% python3 -q
>>> import numpy as np
>>> np.set_printoptions(precision=3, suppress=True, linewidth=120)
>>> rd = lambda a: np.round(a, 3) + 0
>>> K = np.array([[-5, 4, -5, 4], [1, -4, 1, -4], [-5, 4, 0, 0], [1, -4, 0, 0]])
>>> K
array([[-5,  4, -5,  4],
       [ 1, -4,  1, -4],
       [-5,  4,  0,  0],
       [ 1, -4,  0,  0]])
>>> Q, vecs = np.linalg.qr(K[:, :1])[0], np.linalg.qr(K[:, 1:])[0]
>>> sig = np.linalg.svd(Q.T @ vecs, compute_uv=False)
>>> rd(np.degrees(np.arccos(sig.clip(0, 1))))
array([23.093])
>>> rd(sig)
array([0.92])
>>> rd(np.linalg.norm(Q @ Q.T - vecs @ vecs.T, 2))
np.float64(1.0)
>>> np.allclose(K @ K.T, K.T @ K)
False
>>> (K - K.T) / 2
array([[ 0. ,  1.5,  0. ,  1.5],
       [-1.5,  0. , -1.5,  0. ],
       [ 0. ,  1.5,  0. ,  0. ],
       [-1.5,  0. ,  0. ,  0. ]])
>>> np.linalg.matrix_power(K, 2)
array([[ 58, -72,  29, -36],
       [-18,  40,  -9,  20],
       [ 29, -36,  29, -36],
       [ -9,  20,  -9,  20]])
>>> np.trace(K)
np.int64(-9)
>>> ev, vecs = np.linalg.eig(K)
>>> rd(np.sort(np.linalg.eigvals(K @ K)))
array([  2.271,  15.567,  16.445, 112.717])
>>> rd(ev)
array([-10.617,  -3.945,   4.055,   1.507])
>>> gram = K.T @ K
>>> rd(np.linalg.eigvalsh(gram)[::-1])
array([139.245,  20.316,  12.601,   1.838])
>>> np.diag(gram)
array([52, 64, 26, 32])
>>> np.allclose(gram, gram.T)
True
>>> gram
array([[ 52, -48,  26, -24],
       [-48,  64, -24,  32],
       [ 26, -24,  26, -24],
       [-24,  32, -24,  32]])
